In [1]: import numpy as np

In [2]: import numpy.linalg as la

In [3]: np.set_printoptions(precision=3, suppress=True, linewidth=200)

In [4]: rnd = lambda a: np.round(a, 3) + 0

In [5]: feats = np.loadtxt("a.csv", delimiter=",")

In [6]: feats
Out[6]: 
array([[2., 2., 0., 0., 0., 0.],
       [1., 0., 0., 0., 0., 0.],
       [1., 1., 0., 0., 0., 0.],
       [0., 0., 2., 2., 0., 0.],
       [0., 0., 1., 0., 0., 0.],
       [0., 0., 1., 1., 0., 0.],
       [0., 0., 0., 0., 2., 2.],
       [0., 0., 0., 0., 1., 0.],
       [0., 0., 0., 0., 1., 1.]])

In [7]: proj = feats @ la.solve(feats.T @ feats, feats.T)

In [8]: la.matrix_rank(np.eye(9) - proj)
Out[8]: np.int64(3)

In [9]: np.allclose(proj @ proj, proj)
Out[9]: True

In [10]: rnd(np.diag(proj))
Out[10]: array([0.8, 1. , 0.2, 0.8, 1. , 0.2, 0.8, 1. , 0.2])

In [11]: rnd(proj)
Out[11]: 
array([[0.8, 0. , 0.4, 0. , 0. , 0. , 0. , 0. , 0. ],
       [0. , 1. , 0. , 0. , 0. , 0. , 0. , 0. , 0. ],
       [0.4, 0. , 0.2, 0. , 0. , 0. , 0. , 0. , 0. ],
       [0. , 0. , 0. , 0.8, 0. , 0.4, 0. , 0. , 0. ],
       [0. , 0. , 0. , 0. , 1. , 0. , 0. , 0. , 0. ],
       [0. , 0. , 0. , 0.4, 0. , 0.2, 0. , 0. , 0. ],
       [0. , 0. , 0. , 0. , 0. , 0. , 0.8, 0. , 0.4],
       [0. , 0. , 0. , 0. , 0. , 0. , 0. , 1. , 0. ],
       [0. , 0. , 0. , 0. , 0. , 0. , 0.4, 0. , 0.2]])

In [12]: rnd(np.trace(proj))
Out[12]: np.float64(6.0)

In [13]: rnd(la.eigvalsh(proj))
Out[13]: array([0., 0., 0., 1., 1., 1., 1., 1., 1.])

In [14]: Y = feats / np.sqrt((feats ** 2).mean(axis=1, keepdims=True))

In [15]: rnd(feats - feats.mean(axis=1, keepdims=True))
Out[15]: 
array([[ 1.333,  1.333, -0.667, -0.667, -0.667, -0.667],
       [ 0.833, -0.167, -0.167, -0.167, -0.167, -0.167],
       [ 0.667,  0.667, -0.333, -0.333, -0.333, -0.333],
       [-0.667, -0.667,  1.333,  1.333, -0.667, -0.667],
       [-0.167, -0.167,  0.833, -0.167, -0.167, -0.167],
       [-0.333, -0.333,  0.667,  0.667, -0.333, -0.333],
       [-0.667, -0.667, -0.667, -0.667,  1.333,  1.333],
       [-0.167, -0.167, -0.167, -0.167,  0.833, -0.167],
       [-0.333, -0.333, -0.333, -0.333,  0.667,  0.667]])

In [16]: la.matrix_rank(feats - feats.mean(axis=1, keepdims=True))
Out[16]: np.int64(5)

In [17]: x = np.array([9, -4, -8, 3, -5, 4])

In [18]: y = feats @ x

In [19]: b, lr = np.zeros(6), 1 / la.norm(feats, 2) ** 2

In [20]: for i in range(250):
    ...:     b -= lr * feats.T @ (feats @ b - y)
    ...:     if i % 50 == 0: print(i, round(la.norm(feats @ b - y), 3))
    ...: 
0 8.798
50 0.874
100 0.087
150 0.009
200 0.001

In [21]: rnd(la.cond(feats))
Out[21]: np.float64(4.707)
